>>> import numpy as np
>>> np.set_printoptions(precision=2, suppress=True, linewidth=200)
>>> A = np.loadtxt("dump.csv", delimiter=",")
>>> A
array([[ 0.,  0.,  3., -1.],
       [ 0.,  0.,  4.,  0.],
       [-3., -4.,  0.,  1.],
       [ 1.,  0., -1.,  0.]])
>>> x = np.array([1, 1, 2, 1])
>>> round(float(np.linalg.det(A)), 2)
16.0
>>> np.round(np.linalg.eigvals(A).real, 2) + 0
array([0., 0., 0., 0.])
>>> O = np.linalg.solve(np.eye(4) - A, np.eye(4) + A)
>>> np.round(O @ O.T, 2) + 0
array([[1., 0., 0., 0.],
       [0., 1., 0., 0.],
       [0., 0., 1., 0.],
       [0., 0., 0., 1.]])
>>> round(np.linalg.det(O), 2)
np.float64(1.0)
>>> proj = np.triu(np.array([[-2, -1, -3, 2], [3, -2, 3, -1], [-3, -1, -1, 3], [0, 2, 1, 3]]), 1) + np.eye(4)
>>> B = proj @ A @ np.linalg.inv(proj)
>>> proj @ A - A @ proj
array([[ 11.,  12.,  -6., -12.],
       [-10., -12.,   1.,  -9.],
       [  3.,  -3.,   0.,   2.],
       [  0.,   1.,   3.,   1.]])
>>> x = np.array([5, -4, 3, -2])
>>> target = A @ x
>>> target
array([11., 12., -1.,  2.])
>>> np.linalg.solve(A, -2 * target)
array([-10.,   8.,  -6.,   4.])
>>> np.linalg.solve(A, target)
array([ 5., -4.,  3., -2.])
>>> np.linalg.solve(A, target + A[:, 3])
array([ 5., -4.,  3., -1.])
>>> np.linalg.solve(A, A[:, 2])
array([-0., -0.,  1., -0.])
>>> np.linalg.solve(A.T, A[1])
array([ 0.,  1., -0.,  0.])
>>> x = np.array([-2, 2, 2, 2])
>>> np.linalg.norm(A @ x) <= np.linalg.norm(A, 2) * np.linalg.norm(x) + 1e-9
np.True_
>>> A @ np.ones(4)
array([ 2.,  4., -6.,  0.])
>>> (A * x).sum(axis=1)
array([ 4.,  8.,  0., -4.])
>>> m1 = np.diag(np.array([-1, 0, 0, 0]))
>>> m1
array([[-1,  0,  0,  0],
       [ 0,  0,  0,  0],
       [ 0,  0,  0,  0],
       [ 0,  0,  0,  0]])
>>> O, R = np.linalg.qr(A)
>>> np.round(abs(R[0, 0]), 2), round(np.linalg.norm(A[:, 0]), 2)
(np.float64(3.16), np.float64(3.16))
>>> O.round(2) + 0
array([[ 0.  ,  0.  , -0.6 , -0.8 ],
       [ 0.  ,  0.  , -0.8 ,  0.6 ],
       [ 0.95,  0.32,  0.  ,  0.  ],
       [-0.32,  0.95,  0.  ,  0.  ]])
>>> np.abs(np.diag(R))
array([3.16, 1.26, 5.  , 0.8 ])
>>> np.round(O.T @ O, 2) + 0
array([[1., 0., 0., 0.],
       [0., 1., 0., 0.],
       [0., 0., 1., 0.],
       [0., 0., 0., 1.]])
>>> gram = m1.T @ m1
>>> np.diag(gram)
array([1, 0, 0, 0])
>>> (m1 @ m1.T).shape
(4, 4)
>>> np.linalg.svd(m1, compute_uv=False) ** 2
array([1., 0., 0., 0.])
>>> np.linalg.eigvalsh(gram)[::-1]
array([1., 0., 0., 0.])
>>> np.linalg.matrix_rank(gram)
np.int64(1)
>>> B = A / np.linalg.norm(A, axis=1, keepdims=True)
>>> gram = B @ B.T
>>> gram[2]
array([-0.06,  0.  ,  1.  , -0.42])
>>> gram
array([[ 1.  ,  0.95, -0.06, -0.67],
       [ 0.95,  1.  ,  0.  , -0.71],
       [-0.06,  0.  ,  1.  , -0.42],
       [-0.67, -0.71, -0.42,  1.  ]])
>>> (np.abs(gram) > 0.9).astype(int)
array([[1, 1, 0, 0],
       [1, 1, 0, 0],
       [0, 0, 1, 0],
       [0, 0, 0, 1]])
>>> np.linalg.norm(B, axis=1)
array([1., 1., 1., 1.])
>>> E = np.loadtxt("w.csv", delimiter=",")
>>> E
array([[ 0.82, -0.34, -0.64],
       [-0.34,  0.58, -0.42],
       [-0.64, -0.42,  1.61]])
>>> # looks like rank 2
>>> proj = np.triu(np.array([[-2, -3, -1], [2, -1, 3], [1, 3, 0]]), 1) + np.eye(3)
>>> B = proj @ E @ np.linalg.inv(proj)
>>> np.round(np.poly(B), 2) + 0
array([ 1., -3.,  2.,  0.])
>>> round(np.linalg.det(B), 2)
np.float64(0.0)
>>> np.linalg.matrix_rank(B)
np.int64(2)
>>> np.trace(B), np.trace(E)
(np.float64(3.0), np.float64(3.0))
>>> x = np.array([8, 6, 4])
>>> np.linalg.norm(E @ x) <= np.linalg.norm(E, 2) * np.linalg.norm(x) + 1e-9
np.True_
>>> E @ x
array([ 1.92, -0.96, -1.25])
>>> (E * x).sum(axis=1)
array([ 1.92, -0.96, -1.25])
>>> np.einsum("ij,j->i", E, x)
array([ 1.92, -0.96, -1.25])
>>> np.sign((E @ x).round(6))
array([ 1., -1., -1.])
>>> E * x
array([[ 6.54, -2.05, -2.58],
       [-2.73,  3.45, -1.68],
       [-5.16, -2.52,  6.43]])
>>> E @ np.eye(3)[2]
array([-0.64, -0.42,  1.61])
>>> E @ np.ones(3)
array([-0.17, -0.19,  0.54])
>>> data = np.loadtxt("x.csv", delimiter=",")
>>> data
array([[-0.14,  0.  ,  2.86],
       [-2.05,  0.  ,  0.95],
       [-1.89,  0.  ,  1.11],
       [-0.65,  0.  ,  2.35],
       [-0.53,  0.  ,  2.47],
       [-1.35,  0.  ,  1.65],
       [-1.15,  0.  ,  1.85],
       [-0.88,  0.  ,  2.12],
       [-0.56,  0.  ,  2.44],
       [-0.73,  0.  ,  2.27],
       [-3.16,  0.  , -0.16],
       [ 1.21,  0.  ,  4.21],
       [-0.29,  0.  ,  2.71],
       [-1.32,  0.  ,  1.68],
       [-0.25,  0.  ,  2.75],
       [ 0.02,  0.  ,  3.02],
       [-0.04,  0.  ,  2.96],
       [-0.53,  0.  ,  2.47],
       [-0.75,  0.  ,  2.25],
       [-2.12,  0.  ,  0.88],
       [-1.17,  0.  ,  1.83],
       [-2.82,  0.  ,  0.18],
       [ 0.79,  0.  ,  3.79],
       [-0.4 ,  0.  ,  2.6 ],
       [-0.02,  0.  ,  2.98],
       [-0.91,  0.  ,  2.09]])
>>> rk = np.linalg.matrix_rank(data)
>>> rk
np.int64(2)
>>> N = np.linalg.svd(data)[2][rk:].T
>>> N @ N.T
array([[0., 0., 0.],
       [0., 1., 0.],
       [0., 0., 0.]])
>>> np.linalg.matrix_rank(data.T @ data), np.linalg.matrix_rank(data @ data.T)
(np.int64(2), np.int64(2))
>>> [int(np.linalg.matrix_rank(np.delete(data, i, axis=0))) for i in range(26)]
[2, 2, 2, 2, 2, 2, 2, 2, 2, 2, 2, 2, 2, 2, 2, 2, 2, 2, 2, 2, 2, 2, 2, 2, 2, 2]
>>> N.shape
(3, 1)
>>> left, s, VT = np.linalg.svd(data)
>>> np.argmax(s[:-1] / (s[1:] + 1e-6)) + 1
np.int64(2)
>>> s
array([12.3 ,  6.19,  0.  ])
>>> B = left[:, :2] @ np.diag(s[:2]) @ VT[:2]
>>> np.round(np.linalg.norm(data - B) / np.linalg.norm(data), 2)
np.float64(0.0)
>>> round(float(np.linalg.norm(data - B, 2)), 2), s[2]
(0.0, np.float64(0.0))
>>> np.linalg.matrix_rank(data, rtol=0.05)
np.int64(2)
>>> np.linalg.matrix_rank(B)
np.int64(2)
>>> W0 = np.array([[1, 0, 0], [4, 1, 0], [-3, -4, 1]])
>>> B = np.linalg.inv(W0)
>>> round(np.linalg.cond(W0), 2)
np.float64(88.84)
>>> W0 @ B
array([[1., 0., 0.],
       [0., 1., 0.],
       [0., 0., 1.]])
>>> B
array([[  1.,   0.,   0.],
       [ -4.,   1.,  -0.],
       [-13.,   4.,   1.]])
>>> np.allclose(B, W0.T)
False
>>> (np.abs(B) > 1e-9).astype(int)
array([[1, 0, 0],
       [1, 1, 0],
       [1, 1, 1]])
>>> w, vecs = np.linalg.eig(B)
>>> w
array([1., 1., 1.])
>>> np.sort(np.linalg.eigvals(B @ B))
array([1., 1., 1.])
>>> B @ vecs[:, 0] - w[0] * vecs[:, 0]
array([0., 0., 0.])
>>> f, r1 = W0[0], W0[1]
>>> f @ f
np.int64(1)
>>> f @ r1
np.int64(4)
>>> pr = (f @ r1) / (f @ f) * f
>>> (r1 - pr) @ f
np.float64(0.0)
>>> np.outer(f, r1)
array([[4, 1, 0],
       [0, 0, 0],
       [0, 0, 0]])
>>> np.linalg.matrix_rank(np.outer(f, r1))
np.int64(1)
>>> round(float(np.linalg.norm(W0, 2) / np.linalg.norm(W0)), 2)
0.94
>>> round(np.log10(np.linalg.cond(W0)))
2
>>> np.linalg.matrix_rank(W0, rtol=0.1)
np.int64(2)
>>> np.linalg.norm(W0, axis=1).argmax()
np.int64(2)
>>> np.round(np.linalg.norm(W0, "nuc"), 2)
np.float64(8.59)
>>> np.linalg.norm(W0, axis=1)
array([1.  , 4.12, 5.1 ])
>>> np.round(np.linalg.norm(W0, 1), 2), np.round(np.linalg.norm(W0, np.inf), 2)
(np.float64(8.0), np.float64(8.0))
>>> np.round(np.linalg.norm(W0, 2), 2)
np.float64(6.22)
>>> W0[0] @ W0[2]
np.int64(-3)
>>> Z = np.sign(np.array([[0, 3, 3, 3], [0, 2, -2, 1], [0, 1, -1, 2], [-1, -2, 0, -1]]))
>>> B = (np.tril(Z, -1) + np.eye(4)) @ (np.triu(Z, 1) + np.eye(4))
>>> w = np.array([3, 0, 3, 1])
>>> J = np.rint(B * w @ np.linalg.inv(B)) + 0
>>> J
array([[  7.,   4.,  -3.,   4.],
       [  4.,   7.,  -3.,   4.],
       [  2.,   2.,   0.,   2.],
       [-10., -10.,   6.,  -7.]])
>>> np.allclose(J, J.T)
False
>>> np.round(np.sort(np.abs(np.linalg.eigvals(J))), 2) + 0
array([0., 1., 3., 3.])
>>> J @ J
array([[ 19.,  10.,  -9.,  10.],
       [ 10.,  19.,  -9.,  10.],
       [  2.,   2.,   0.,   2.],
       [-28., -28.,  18., -19.]])
